% python3 -q
>>> import numpy as np
>>> from numpy import linalg as LA
>>> np.set_printoptions(suppress=True, linewidth=140)
>>> mat = np.load("data.npy")
>>> mat
array([[ 1,  3,  5,  2, -8],
       [ 1,  3,  5,  2, -8],
       [ 6,  5,  8, -7,  8]])
>>> # row 1 repeats row 0
>>> np.abs(np.diag(LA.qr(mat)[1])) > 1e-9
array([ True,  True, False])
>>> LA.lstsq(mat[:-1].T, mat[-1])[2]
np.int32(1)
>>> np.round(np.trace(LA.pinv(mat) @ mat), 3)
np.float64(2.0)
>>> print(np.unique(mat.round(6), axis=0).shape)
(2, 5)
>>> print(np.allclose(mat[:-1].T @ LA.lstsq(mat[:-1].T, mat[-1])[0], mat[-1]))
False
>>> M2 = np.array([[1, 0], [0, 2]])
>>> basis = np.kron(M2, mat)
>>> np.round(LA.norm(basis, 2), 3), round(LA.norm(M2, 2) * LA.norm(mat, 2), 3)
(np.float64(31.678), np.float64(31.678))
>>> basis
array([[  1,   3,   5,   2,  -8,   0,   0,   0,   0,   0],
       [  1,   3,   5,   2,  -8,   0,   0,   0,   0,   0],
       [  6,   5,   8,  -7,   8,   0,   0,   0,   0,   0],
       [  0,   0,   0,   0,   0,   2,   6,  10,   4, -16],
       [  0,   0,   0,   0,   0,   2,   6,  10,   4, -16],
       [  0,   0,   0,   0,   0,  12,  10,  16, -14,  16]])
>>> round(float(LA.norm(mat, 2) / LA.norm(mat)), 3)
0.752
>>> np.argsort(-LA.norm(mat, axis=0).round(6), kind="stable")[:3]
array([4, 2, 3])
>>> def softmax(z):
...     e = np.exp(z - z.max(axis=-1, keepdims=True))
...     return e / e.sum(axis=-1, keepdims=True)
... 
>>> print(np.round(softmax(10 * mat[2]), 3) + 0)
[0.  0.  0.5 0.  0.5]
>>> scores = mat @ mat.T / np.sqrt(5)
>>> print(np.round(softmax(scores + np.triu(np.full(scores.shape, -np.inf), 1)), 3) + 0)
[[1.  0.  0. ]
 [0.5 0.5 0. ]
 [0.  0.  1. ]]
>>> vec = np.array([2, -5, 3, 8, -4])
>>> a = np.maximum(mat @ vec, 0)
>>> mat.T @ a
array([ 100,  300,  500,  200, -800])
>>> np.tanh(mat @ vec)
array([ 1.,  1., -1.])
>>> print(np.maximum(mat @ vec, 0) - np.maximum(-mat @ vec, 0))
[ 50  50 -77]
>>> np.flatnonzero(a > 1e-9)
array([0, 1])
>>> np.maximum(mat @ (3 * vec), 0)
array([150, 150,   0])
>>> m1 = np.loadtxt("m.csv", delimiter=",")
>>> print(m1)
[[ 4.  3. -1.  5.]
 [ 5.  4.  3. -1.]
 [-1.  5.  4.  3.]
 [ 3. -1.  5.  4.]]
>>> M2 = np.array([[2, -4], [1, -5], [1, -4], [4, -3]])
>>> np.einsum("ij->j", m1)
array([11., 11., 11., 11.])
>>> np.einsum("ik,kj->ij", m1, M2)
array([[ 30., -42.],
       [ 13., -49.],
       [ 19., -46.],
       [ 26., -39.]])
>>> np.vstack([m1, M2.T]).shape
(6, 4)
>>> M2.T @ m1.T
array([[ 30.,  13.,  19.,  26.],
       [-42., -49., -46., -39.]])
>>> np.einsum("ik,kj->ji", m1, M2)
array([[ 30.,  13.,  19.,  26.],
       [-42., -49., -46., -39.]])
>>> LA.matrix_rank(m1 @ M2)
np.int64(2)
>>> M2 = LA.inv(m1)
>>> np.round(m1 @ M2, 3) + 0
array([[1., 0., 0., 0.],
       [0., 1., 0., 0.],
       [0., 0., 1., 0.],
       [0., 0., 0., 1.]])
>>> np.round(LA.inv(M2), 3)
array([[ 4.,  3., -1.,  5.],
       [ 5.,  4.,  3., -1.],
       [-1.,  5.,  4.,  3.],
       [ 3., -1.,  5.,  4.]])
>>> np.round(LA.cond(m1), 3)
np.float64(2.2)
>>> print(round(float(LA.det(m1) * LA.det(M2)), 3))
1.0
>>> (np.abs(M2) > 1e-9).astype(int)
array([[1, 1, 1, 1],
       [1, 1, 1, 1],
       [1, 1, 1, 1],
       [1, 1, 1, 1]])
>>> M2.round(3)
array([[ 0.059,  0.107, -0.113,  0.038],
       [ 0.038,  0.059,  0.107, -0.113],
       [-0.113,  0.038,  0.059,  0.107],
       [ 0.107, -0.113,  0.038,  0.059]])
>>> np.round(LA.det(m1) * M2, 3)
array([[ -94., -171.,  181.,  -61.],
       [ -61.,  -94., -171.,  181.],
       [ 181.,  -61.,  -94., -171.],
       [-171.,  181.,  -61.,  -94.]])
>>> left, sv, vt = LA.svd(m1, full_matrices=False)
>>> np.allclose(left * sv @ vt, m1)
True
>>> np.round(np.cumsum(sv ** 2) / np.sum(sv ** 2), 3)
array([0.593, 0.735, 0.877, 1.   ])
>>> left.shape, sv.shape, vt.shape
((4, 4), (4,), (4, 4))
>>> np.round(left.T @ m1 @ vt.T, 3) + 0
array([[11.   ,  0.   ,  0.   ,  0.   ],
       [ 0.   ,  5.385,  0.   ,  0.   ],
       [ 0.   ,  0.   ,  5.385,  0.   ],
       [ 0.   ,  0.   ,  0.   ,  5.   ]])
>>> np.round(vt @ vt.T, 3) + 0
array([[1., 0., 0., 0.],
       [0., 1., 0., 0.],
       [0., 0., 1., 0.],
       [0., 0., 0., 1.]])
>>> rng = np.random.default_rng(28637)
>>> labels = rng.permutation(4)
>>> print(labels)
[0 1 3 2]
>>> M2 = m1[labels][:, labels]
>>> print(M2)
[[ 4.  3.  5. -1.]
 [ 5.  4. -1.  3.]
 [ 3. -1.  4.  5.]
 [-1.  5.  3.  4.]]
>>> np.round(np.sort(np.abs(LA.eigvals(M2))), 3)
array([ 5.   ,  5.385,  5.385, 11.   ])
>>> sv = 20 * 0.5 ** np.arange(5)
>>> J = rng.normal(size=(22, 5)) * rng.permutation(sv)
>>> J.round(3)
array([[ -0.789,  13.366,   0.212,  -4.159,  -3.74 ],
       [  2.588,  -3.304,  -1.009,   4.164,  15.762],
       [  3.534,  -4.724,   2.24 ,   2.858, -14.507],
       [  1.998,  -7.754,  -1.148,   1.266, -17.846],
       [ -0.15 , -14.633,   2.37 ,   5.412,  -4.21 ],
       [  5.223,   2.776,  -1.   ,  -0.49 ,  37.265],
       [  1.945,   6.134,  -0.329,  -0.611, -19.481],
       [  2.86 , -15.524,   0.562,  -8.35 ,   7.926],
       [ -0.142, -10.46 ,  -1.354,  -5.79 ,  25.138],
       [ -3.615,  -1.405,   0.738,   6.955,   1.402],
       [  3.523,  15.792,  -0.829,   1.525,  11.257],
       [  1.072, -22.237,  -0.302,   4.674, -15.737],
       [  0.758,  -5.723,   0.831,   0.824,  -1.836],
       [  3.424,  -6.487,   0.525,  -3.537,  28.521],
       [  2.782,   5.349,  -0.432,   0.115,  16.661],
       [ -3.485,  11.417,   1.172,   4.574, -46.083],
       [  1.402,   1.458,   0.026,   4.714, -30.087],
       [  1.059,  16.915,   0.496,   4.421, -31.889],
       [ -2.114, -15.148,   0.578,  -0.833,  -0.645],
       [ -3.764,   9.599,  -1.737,   6.205,  16.755],
       [  0.396,  -2.277,  -0.77 ,  -5.553,  37.039],
       [  0.594,  -2.915,  -1.006,   8.619,  13.428]])
>>> gram = np.cov(J, rowvar=False)
>>> np.round(J.std(axis=0), 3)
array([ 2.408, 10.541,  1.073,  4.458, 21.943])
>>> np.round(np.polyfit(J[:, 4], J[:, 0], 1), 3)
array([0.03 , 0.834])
>>> np.round(np.median(J, axis=0), 3)
array([ 1.066, -2.596, -0.138,  1.396,  0.379])
>>> np.round(np.corrcoef(J[:, 4], J[:, 0])[0, 1], 3)
np.float64(0.273)
>>> gram.shape
(5, 5)
>>> print(np.round(LA.eigvalsh(gram)[::-1], 3))
[512.762 112.76   17.368   5.202   0.858]
>>> np.argwhere(np.triu(np.abs(np.corrcoef(J.T)) > 0.8, 1))
array([], shape=(0, 2), dtype=int64)
